$ python3 -q
>>> import numpy as np
>>> np.set_printoptions(precision=2, suppress=True, linewidth=160, sign=" ")
>>> K = np.vander(np.arange(9) - 1, 3, increasing=True)
>>> K
array([[ 1, -1,  1],
       [ 1,  0,  0],
       [ 1,  1,  1],
       [ 1,  2,  4],
       [ 1,  3,  9],
       [ 1,  4, 16],
       [ 1,  5, 25],
       [ 1,  6, 36],
       [ 1,  7, 49]])
>>> U, s, Vt = np.linalg.svd(K)
>>> s
array([ 69.37,   3.36,   1.75])
>>> np.argmax(s[:-1] / (s[1:] + 1e-6)) + 1
np.int64(1)
>>> other = U[:, :1] @ np.diag(s[:1]) @ Vt[:1]
>>> round(float(np.linalg.norm(K - other) / np.linalg.norm(K)), 2)
0.05
>>> np.linalg.matrix_rank(other)
np.int64(1)
>>> np.linalg.matrix_rank(K, rtol=0.05)
np.int64(1)
>>> round(float(np.abs(K - other).max()), 2)
1.45
>>> hat = K @ np.linalg.solve(K.T @ K, K.T)
>>> np.allclose(hat @ hat, hat)
True
>>> np.linalg.matrix_rank(np.eye(9) - hat)
np.int64(6)
>>> np.trace(hat)
np.float64(3.0)
>>> np.round(np.linalg.eigvalsh(hat), 2) + 0
array([ 0.,  0.,  0.,  0.,  0.,  0.,  1.,  1.,  1.])
>>> hat @ K[:, 0]
array([ 1.,  1.,  1.,  1.,  1.,  1.,  1.,  1.,  1.])
>>> np.diff(K, axis=0)
array([[ 0,  1, -1],
       [ 0,  1,  1],
       [ 0,  1,  3],
       [ 0,  1,  5],
       [ 0,  1,  7],
       [ 0,  1,  9],
       [ 0,  1, 11],
       [ 0,  1, 13]])
>>> np.linalg.matrix_rank(K)
np.int64(3)
>>> np.abs(K).max()
np.int64(49)
>>> round(np.linalg.norm(K), 2)
np.float64(69.48)
>>> K.mean(axis=0)
array([  1.  ,   3.  ,  15.67])
>>> K.sum(axis=1)
array([  1,   1,   3,   7,  13,  21,  31,  43,  57])
>>> vec = np.array([-1, -2, 2])
>>> target = K @ vec
>>> np.round(np.linalg.pinv(K) @ K, 2) + 0
array([[ 1.,  0.,  0.],
       [ 0.,  1.,  0.],
       [ 0.,  0.,  1.]])
>>> try:
...     np.linalg.solve(K, target)
... except np.linalg.LinAlgError as e:
...     print(repr(e))
... 
LinAlgError('Last 2 dimensions of the array must be square')
>>> rng = np.random.default_rng(80185)
>>> target = target + 0.02 * rng.normal(size=9)
>>> target
array([ 3.  , -0.99, -1.01,  2.98, 11.  , 23.  , 39.01, 59.  , 82.98])
>>> beta, *_ = np.linalg.lstsq(K, target)
>>> np.round(K.T @ (target - K @ beta), 2) + 0
array([ 0.,  0.,  0.])
>>> [round(float(np.linalg.norm(np.linalg.solve(K.T @ K + lam * np.eye(3), K.T @ target))), 2) for lam in (0, 1, 10, 100)]
[3.0, 2.83, 2.09, 1.6]
>>> beta.round()
array([-1., -2.,  2.])
>>> W0 = np.array([[0, -3, -3, 2, 2, -7, -7, -5],
...     [3, 0, -4, 6, 7, -6, 1, 7],
...     [3, 4, 0, 4, -2, -4, 1, 1],
...     [-2, -6, -4, 0, -2, -7, 2, -1],
...     [-2, -7, 2, 2, 0, 3, 2, -4],
...     [7, 6, 4, 7, -3, 0, 2, -7],
...     [7, -1, -1, -2, -2, -2, 0, -4],
...     [5, -7, -1, 1, 4, 7, 4, 0]])
>>> vec = np.array([1, 0, 1, 0, -2, -1, 1, 0])
>>> target = W0 @ vec
>>> beta, lr = np.zeros(8), 1 / np.linalg.norm(W0, 2) ** 2
>>> for i in range(60):
...     beta -= lr * W0.T @ (W0 @ beta - target)
...     if i % 10 == 0: print(i, round(np.linalg.norm(W0 @ beta - target), 2))
... 
0 12.84
10 1.8
20 1.34
30 1.27
40 1.2
50 1.14
>>> beta
array([ 0.79,  0.32,  0.38, -0.01, -1.82, -0.84,  1.27, -0.36])
>>> arr = np.loadtxt("case8.csv", delimiter=",")
>>> arr
array([[ 1.,  4.,  7.,  4.,  3.,  2.],
       [ 3.,  6.,  8.,  2.,  5., -3.],
       [ 3.,  4.,  3.,  9.,  0., -3.],
       [ 3.,  8.,  9.,  3.,  9.,  3.],
       [ 5.,  9.,  9.,  8.,  1., -3.],
       [ 0.,  0.,  0.,  0.,  0.,  2.]])
>>> other = np.linalg.inv(arr)
>>> round(float(np.linalg.det(arr) * np.linalg.det(other)), 2)
1.0
>>> np.round(np.linalg.cond(arr), 2)
np.float64(95.65)
>>> np.round(np.linalg.inv(other), 2) + 0
array([[ 1.,  4.,  7.,  4.,  3.,  2.],
       [ 3.,  6.,  8.,  2.,  5., -3.],
       [ 3.,  4.,  3.,  9.,  0., -3.],
       [ 3.,  8.,  9.,  3.,  9.,  3.],
       [ 5.,  9.,  9.,  8.,  1., -3.],
       [ 0.,  0.,  0.,  0.,  0.,  2.]])
>>> np.linalg.det(arr) * other
array([[ -960.,  2286.,   818.,  -874.,  -684.,  5901.],
       [  -90., -1908.,  -804.,   972.,  1062., -3843.],
       [  450.,   762.,    16.,  -548.,  -228.,  1197.],
       [  210.,  -168.,   336.,    42.,  -168.,  -273.],
       [ -120.,   228.,   314.,   218.,  -432.,   -42.],
       [    0.,     0.,     0.,     0.,     0.,  1155.]])
>>> q, vecs = np.linalg.qr(W0[:, :5])[0], np.linalg.qr(W0[:, 5:])[0]
>>> s = np.linalg.svd(q.T @ vecs, compute_uv=False)
>>> round(float(np.linalg.norm(q @ q.T - vecs @ vecs.T, 2)), 2)
1.0
>>> np.degrees(np.arccos(s.clip(0, 1)))
array([ 10.59,  13.87,  74.26])
>>> (s > 0.9).sum()
np.int64(2)
>>> r0, g = arr[4], arr[5]
>>> r0 @ g
np.float64(-6.0)
>>> r0 @ r0
np.float64(261.0)
>>> p = (r0 @ g) / (r0 @ r0) * r0
>>> round(np.linalg.norm(r0 + g) ** 2 + np.linalg.norm(r0 - g) ** 2, 2)
np.float64(530.0)
>>> p
array([-0.11, -0.21, -0.21, -0.18, -0.02,  0.07])
>>> other = np.array([[-2, -1, 0, 0, -2, -2],
...     [-1, -1, -2, 0, -2, -1],
...     [2, -2, 1, 0, 1, -2],
...     [-1, 1, 1, -1, 0, 1],
...     [-1, 0, -2, 0, 2, 1],
...     [0, 2, -2, 1, 2, 0]])
>>> feats = np.tril(other)
>>> feats
array([[-2,  0,  0,  0,  0,  0],
       [-1, -1,  0,  0,  0,  0],
       [ 2, -2,  1,  0,  0,  0],
       [-1,  1,  1, -1,  0,  0],
       [-1,  0, -2,  0,  2,  0],
       [ 0,  2, -2,  1,  2,  0]])
>>> np.allclose(feats[:-1].T @ np.linalg.lstsq(feats[:-1].T, feats[-1])[0], feats[-1])
True
>>> np.unique(feats.round(6), axis=0).shape
(6, 6)
>>> np.linalg.lstsq(feats[:-1].T, feats[-1])[2]
np.int32(5)
